$ python3 -q
>>> import numpy as np
>>> np.set_printoptions(suppress=True, linewidth=160)
>>> def tidy(a):
...     return np.round(a, 2) + 0
... 
>>> m1 = np.loadtxt("mat.csv", delimiter=",")
>>> m1
array([[ 3.,  0., -1.],
       [ 3.,  1.,  3.],
       [ 0.,  0.,  2.]])
>>> f = np.array([0, 0, 2])
>>> B = m1 + np.outer(f, np.eye(3)[0])
>>> B
array([[ 3.,  0., -1.],
       [ 3.,  1.,  3.],
       [ 2.,  0.,  2.]])
>>> W0 = np.loadtxt("case5.csv", delimiter=",")
>>> tidy(W0)
array([[ -0.55,  -0.02,  -5.9 ,   0.02,  -3.12],
       [ -1.43,   0.46,  -3.06,   0.04,   2.91],
       [  0.25,   0.15,  -2.86,   0.03, -10.38],
       [  0.21,  -0.08,   8.89,  -0.03,   3.11],
       [ -1.61,  -0.04,   3.88,  -0.03,  31.53],
       [  0.99,  -0.07,   1.67,   0.01, -25.99],
       [  1.38,   0.24,  -9.35,  -0.03,  35.59],
       [ -0.76,   0.06,  -0.6 ,   0.  ,  32.23],
       [  0.84,   0.02,   1.  ,  -0.03,  20.71],
       [ -1.49,  -0.13,   6.89,   0.  , -15.5 ],
       [  0.7 ,   0.02,  -1.42,   0.05, -20.64],
       [  0.16,   0.03,  -1.62,   0.  ,  50.33],
       [  0.23,  -0.01,   1.15,  -0.03,  26.43],
       [  0.1 ,  -0.23,  -5.55,  -0.04,  35.4 ],
       [  1.32,   0.19,   0.39,   0.03,   0.69],
       [ -0.37,  -0.19,  -0.32,   0.01, -31.84],
       [ -1.31,  -0.3 ,   6.53,  -0.02,  20.69],
       [ -1.41,  -0.13,   2.48,   0.03,  -0.73],
       [ -1.11,   0.33,   0.38,   0.07, -20.89],
       [  0.22,   0.02,   9.18,   0.02, -22.99],
       [ -1.42,  -0.42,   4.49,   0.05,  11.41]])
>>> cen = W0 - W0.mean(axis=0)
>>> U, sigma, Vh = np.linalg.svd(cen, full_matrices=False)
>>> tidy(sigma)
array([107.66,  20.75,   4.16,   0.81,   0.1 ])
>>> tidy(Vh[0] * np.sign(Vh[0, np.abs(Vh[0]).argmax()]))
array([ 0.  ,  0.  , -0.06,  0.  ,  1.  ])
>>> tidy(np.abs(Vh[-1]))
array([0.01, 0.04, 0.  , 1.  , 0.  ])
>>> cen = W0 - W0.mean(axis=0)
>>> V = np.linalg.svd(cen)[2][:4]
>>> B = cen - cen @ V.T @ V
>>> tidy((cen @ V.T).std(axis=0))
array([23.49,  4.53,  0.91,  0.18])
>>> np.linalg.norm(B, axis=1).round(6).argmax()
np.int64(20)
>>> tidy(np.linalg.norm(B) / np.linalg.norm(cen))
np.float64(0.0)
>>> B = np.c_[W0[:, :3] @ np.array([[2, 1, 3], [2, 0, 3], [1, 3, 0]]), np.array([3, 3, 2, 1, 1, 0, 3, 3, 1, 0, 1, 3, 3, 0, 1, 1, 0, 3, 1, 2, 1])]
>>> tidy(B)
array([[ -7.04, -18.26,  -1.71,   3.  ],
       [ -5.01, -10.62,  -2.93,   3.  ],
       [ -2.05,  -8.32,   1.21,   2.  ],
       [  9.14,  26.88,   0.38,   1.  ],
       [  0.57,  10.02,  -4.96,   1.  ],
       [  3.52,   6.01,   2.76,   0.  ],
       [ -6.11, -26.67,   4.86,   3.  ],
       [ -2.  ,  -2.56,  -2.1 ,   3.  ],
       [  2.73,   3.86,   2.58,   1.  ],
       [  3.64,  19.16,  -4.87,   0.  ],
       [  0.02,  -3.56,   2.16,   1.  ],
       [ -1.24,  -4.7 ,   0.57,   3.  ],
       [  1.6 ,   3.69,   0.66,   3.  ],
       [ -5.8 , -16.56,  -0.37,   0.  ],
       [  3.41,   2.5 ,   4.53,   1.  ],
       [ -1.44,  -1.32,  -1.68,   1.  ],
       [  3.29,  18.26,  -4.85,   0.  ],
       [ -0.6 ,   6.02,  -4.62,   3.  ],
       [ -1.18,   0.03,  -2.33,   1.  ],
       [  9.64,  27.75,   0.7 ,   2.  ],
       [  0.81,  12.06,  -5.52,   1.  ]])
>>> tidy(np.linalg.norm(B - W0 @ np.linalg.lstsq(W0, B)[0], axis=0))
array([0.  , 0.  , 0.  , 6.81])
>>> np.linalg.matrix_rank(np.c_[W0, B])
np.int64(6)
>>> tidy(np.linalg.norm(np.linalg.qr(W0)[0].T @ B, axis=0) ** 2 / ((B ** 2).sum(axis=0) + 1e-12))
array([1.  , 1.  , 1.  , 0.41])
>>> C = W0[[12, 3]].astype(float)
>>> for _ in range(7):
...     z = np.linalg.norm(W0[:, None] - C, axis=-1).argmin(axis=1)
...     C = np.array([W0[z == j].mean(axis=0) for j in range(2)])
... 
>>> z
array([1, 1, 1, 1, 0, 1, 0, 0, 0, 1, 1, 0, 0, 0, 1, 1, 0, 1, 1, 1, 0])
>>> tidy(C[1] - C[0])
array([  0.04,   0.12,   1.37,   0.04, -41.48])
>>> np.bincount(z)
array([ 9, 12])
>>> f = np.array([0, 1, 1, -1])
>>> v = np.array([2, 0, 3, 5])
>>> F = f[:, None] + v[None, :]
>>> F
array([[ 2,  0,  3,  5],
       [ 3,  1,  4,  6],
       [ 3,  1,  4,  6],
       [ 1, -1,  2,  4]])
>>> rank = np.linalg.matrix_rank(F)
>>> rank
np.int64(2)
>>> N = np.linalg.svd(F)[2][rank:].T
>>> tidy(N @ N.T)
array([[ 0.73, -0.35, -0.23, -0.15],
       [-0.35,  0.27, -0.15,  0.23],
       [-0.23, -0.15,  0.73, -0.35],
       [-0.15,  0.23, -0.35,  0.27]])
>>> tidy(F @ N)
array([[0., 0.],
       [0., 0.],
       [0., 0.],
       [0., 0.]])
>>> [int(np.linalg.matrix_rank(np.delete(F, i, axis=0))) for i in range(4)]
[2, 2, 2, 2]
>>> [int(np.linalg.matrix_rank(F[:, :j + 1])) for j in range(4)]
[1, 2, 2, 2]
>>> C2 = np.cov(W0, rowvar=False)
>>> tidy(np.corrcoef(W0.T))
array([[ 1.  ,  0.24, -0.33, -0.24,  0.01],
       [ 0.24,  1.  , -0.43,  0.28, -0.06],
       [-0.33, -0.43,  1.  , -0.02, -0.27],
       [-0.24,  0.28, -0.02,  1.  , -0.57],
       [ 0.01, -0.06, -0.27, -0.57,  1.  ]])
>>> tidy(np.corrcoef(W0[:, 4], W0[:, 2])[0, 1])
np.float64(-0.27)
>>> tidy(np.linalg.eigvalsh(C2)[::-1])
array([579.54,  21.52,   0.87,   0.03,   0.  ])
>>> rng = np.random.default_rng(370132)
>>> z = rng.permutation(4)
>>> z
array([2, 1, 3, 0])
>>> B = F[z][:, z]
>>> tidy(np.sort(np.abs(np.linalg.eigvals(B))))
array([0., 0., 2., 9.])
>>> np.diag(B)
array([4, 1, 4, 2])
